In [1]: import numpy as np

In [2]: np.set_printoptions(precision=2, suppress=True, linewidth=120, legacy="1.25")

In [3]: J = np.load("x.npy")

In [4]: print(J)
[[0 0 1 0 1 0 1 1 0]
 [0 0 0 1 0 1 0 0 0]
 [1 0 0 0 1 0 1 0 0]
 [0 1 0 0 0 1 0 0 0]
 [1 0 1 0 0 0 0 1 0]
 [0 1 0 1 0 0 0 0 0]
 [1 0 1 0 0 0 0 1 0]
 [1 0 0 0 1 0 1 0 0]
 [0 0 0 0 0 0 0 0 0]]

In [5]: print(np.argsort(-np.linalg.norm(J, axis=0).round(6), kind="stable")[:3])
[0 2 4]

In [6]: print(np.linalg.cond(J) > 100)
True

In [7]: r = np.linalg.matrix_rank(J)

In [8]: print(r)
6

In [9]: null = np.linalg.svd(J)[2][r:].T

In [10]: print(null.shape)
(9, 3)

In [11]: print(np.round(null @ null.T, 2) + 0)
[[ 0.   0.   0.   0.   0.   0.   0.   0.   0. ]
 [ 0.   0.   0.   0.   0.   0.   0.   0.   0. ]
 [ 0.   0.   0.5  0.   0.   0.   0.  -0.5  0. ]
 [ 0.   0.   0.   0.   0.   0.   0.   0.   0. ]
 [ 0.   0.   0.   0.   0.5  0.  -0.5  0.   0. ]
 [ 0.   0.   0.   0.   0.   0.   0.   0.   0. ]
 [ 0.   0.   0.   0.  -0.5  0.   0.5  0.   0. ]
 [ 0.   0.  -0.5  0.   0.   0.   0.   0.5  0. ]
 [ 0.   0.   0.   0.   0.   0.   0.   0.   1. ]]

In [12]: print(np.linalg.matrix_rank(J.T @ J), np.linalg.matrix_rank(J @ J.T))
6 6

In [13]: F = np.loadtxt("block6.csv", delimiter=",")

In [14]: print(F)
[[ 7.33  8.64  9.33  6.3  -0.63  2.03  1.95]
 [ 4.88 11.31  7.15  7.04  0.36  2.52  2.93]
 [ 5.33  8.61  9.09  6.52  2.39  2.82  1.4 ]
 [ 2.93 13.02  5.63  7.43  1.58  3.1   3.3 ]
 [12.48  9.28  9.67  5.99 -9.   -0.23  3.89]
 [ 7.39 10.85  6.67  4.78 -2.93  3.53  1.03]
 [ 5.44 12.95  6.22  7.48 -2.11  1.8   4.33]
 [ 8.66  5.8   8.73  1.06  0.21  6.61 -4.94]
 [12.22  7.34  9.85  3.78 -6.67  2.11  0.36]
 [ 7.85 11.36  7.87  7.31 -4.14  0.76  4.46]
 [11.47  6.62 10.66  4.44 -4.82  1.83  0.56]
 [ 8.62  6.96 10.39  5.4  -0.9   2.29  0.71]
 [ 8.3   3.18 12.1   3.3   3.38  4.55 -3.45]
 [ 9.16  7.94 10.12  6.07 -2.67  1.35  2.12]
 [ 9.77  9.65  8.82  5.98 -5.3   1.13  2.95]
 [ 3.44 11.69  8.18  9.74  2.14  0.53  5.75]
 [14.42  6.51 12.57  6.49 -9.14 -1.7   4.16]
 [ 8.53  8.26  9.24  5.25 -2.06  2.49  1.01]
 [ 7.62 10.58  6.89  4.71 -3.01  3.48  0.93]
 [ 6.93 10.19  8.95  7.86 -1.59  0.67  4.28]
 [ 2.03  9.95  9.04  9.32  6.01  1.66  3.98]
 [ 9.87 13.17  6.1   6.09 -8.98  0.97  4.53]
 [ 9.2   9.51  7.95  4.53 -4.32  2.87  0.92]
 [11.12  6.52 10.1   3.48 -4.2   2.96 -0.76]
 [ 2.64 11.3   7.57  8.48  3.74  2.21  3.75]
 [11.34  4.62  9.8   0.37 -2.62  5.96 -5.17]
 [ 6.33 11.68  5.    3.46 -2.17  5.37 -0.64]]

In [15]: # rank 4

In [16]: A2 = F / np.linalg.norm(F, axis=1, keepdims=True)

In [17]: G = A2 @ A2.T

In [18]: print(np.round(np.degrees(np.arccos(np.clip(G[2, 1], -1, 1))), 2))
15.02

In [19]: print((G - 2 * np.eye(27)).round(6).argmax(axis=1))
[17  6  0  1 14 18  1 25 10 19 23 17  7 17 22 24  4 13  5  9 24  9 18 10 15  7  5]

In [20]: dist = np.linalg.norm(F[:, None] - F[None], axis=-1)

In [21]: print(np.linalg.matrix_rank(dist ** 2))
5

In [22]: print(np.unravel_index(dist.round(6).argmax(), dist.shape))
(16, 20)

In [23]: r0 = np.array([1, -1])

In [24]: print(np.polyval(r0, F[22]))
[ 8.2   8.51  6.95  3.53 -5.32  1.87 -0.08]

In [25]: print(np.cross(F[22, :3], F[24, :3]))
[-17.81 -48.73  78.95]

In [26]: mat = np.array([[0, -1, 0, 0, 1, 0, 2],
    ...:     [0, 0, 1, 1, 1, -2, -1],
    ...:     [0, 0, 0, -1, 0, 2, 1],
    ...:     [0, 0, 0, 0, 1, 2, -1],
    ...:     [0, 0, 0, 0, 0, 1, 2],
    ...:     [0, 0, 0, 0, 0, 0, -1],
    ...:     [0, 0, 0, 0, 0, 0, 0]])

In [27]: rng = np.random.default_rng(934)

In [28]: A2 = mat + rng.integers(-2, 3, (7, 6)) @ rng.integers(-2, 3, (6, 7))

In [29]: print(A2)
[[  0  12  -2 -12   9   4   8]
 [ -6   4  -1   2   1 -10  -1]
 [ -4  -3   7   4  -6   3   4]
 [  5  13  -2  -3   5   3  -5]
 [ -3   0   3   6  -6  -4  -1]
 [ 12   6   0   2  -4   2 -13]
 [ -3  10  -2  -7   3  -3   2]]

In [30]: print(A2 - mat)
[[  0  13  -2 -12   8   4   6]
 [ -6   4  -2   1   0  -8   0]
 [ -4  -3   7   5  -6   1   3]
 [  5  13  -2  -3   4   1  -4]
 [ -3   0   3   6  -6  -5  -3]
 [ 12   6   0   2  -4   2 -12]
 [ -3  10  -2  -7   3  -3   2]]
